$ ipython --no-banner

In [1]: import numpy as np

In [2]: np.set_printoptions(precision=2, suppress=True, linewidth=200)

In [3]: data = np.array([[-0.9, 1.9, 0.4, -0.9],
   ...:     [-0.6, -3.3, 0.3, -0.2],
   ...:     [-0.2, 0.6, 0.6, 0.4],
   ...:     [-0.5, 0.0, -0.1, -2.3],
   ...:     [-2.28, 0.94, 0.37, 0.54],
   ...:     [0.1, 1.4, 1.3, -0.5],
   ...:     [-2.3, 1.0, 0.4, 0.5],
   ...:     [0.4, 1.4, 0.9, 1.3],
   ...:     [0.7, -1.8, -0.3, 2.0]])

In [4]: data
Out[4]: 
array([[-0.9 ,  1.9 ,  0.4 , -0.9 ],
       [-0.6 , -3.3 ,  0.3 , -0.2 ],
       [-0.2 ,  0.6 ,  0.6 ,  0.4 ],
       [-0.5 ,  0.  , -0.1 , -2.3 ],
       [-2.28,  0.94,  0.37,  0.54],
       [ 0.1 ,  1.4 ,  1.3 , -0.5 ],
       [-2.3 ,  1.  ,  0.4 ,  0.5 ],
       [ 0.4 ,  1.4 ,  0.9 ,  1.3 ],
       [ 0.7 , -1.8 , -0.3 ,  2.  ]])

In [5]: hat = data @ np.linalg.solve(data.T @ data, data.T)

In [6]: hat @ data[:, 2]
Out[6]: array([ 0.4 ,  0.3 ,  0.6 , -0.1 ,  0.37,  1.3 ,  0.4 ,  0.9 , -0.3 ])

In [7]: np.round(np.linalg.eigvalsh(hat), 2) + 0
Out[7]: array([0., 0., 0., 0., 0., 1., 1., 1., 1.])

In [8]: x0 = np.array([1, 1, 1, 1])

In [9]: rhs = data @ x0

In [10]: np.linalg.lstsq(data, rhs)[0]
Out[10]: array([1., 1., 1., 1.])

In [11]: rhs
Out[11]: array([ 0.5 , -3.8 ,  1.4 , -2.9 , -0.43,  2.3 , -0.4 ,  4.  ,  0.6 ])

In [12]: rng = np.random.default_rng(998742)

In [13]: rhs = rhs + 0.05 * rng.normal(size=9)

In [14]: rhs
Out[14]: array([ 0.5 , -3.87,  1.38, -2.87, -0.37,  2.27, -0.38,  3.99,  0.59])

In [15]: c, *_ = np.linalg.lstsq(data, rhs)

In [16]: c
Out[16]: array([0.99, 1.02, 0.96, 1.  ])

In [17]: np.round(data.T @ (rhs - data @ c), 2) + 0
Out[17]: array([0., 0., 0., 0.])

In [18]: c.round()
Out[18]: array([1., 1., 1., 1.])
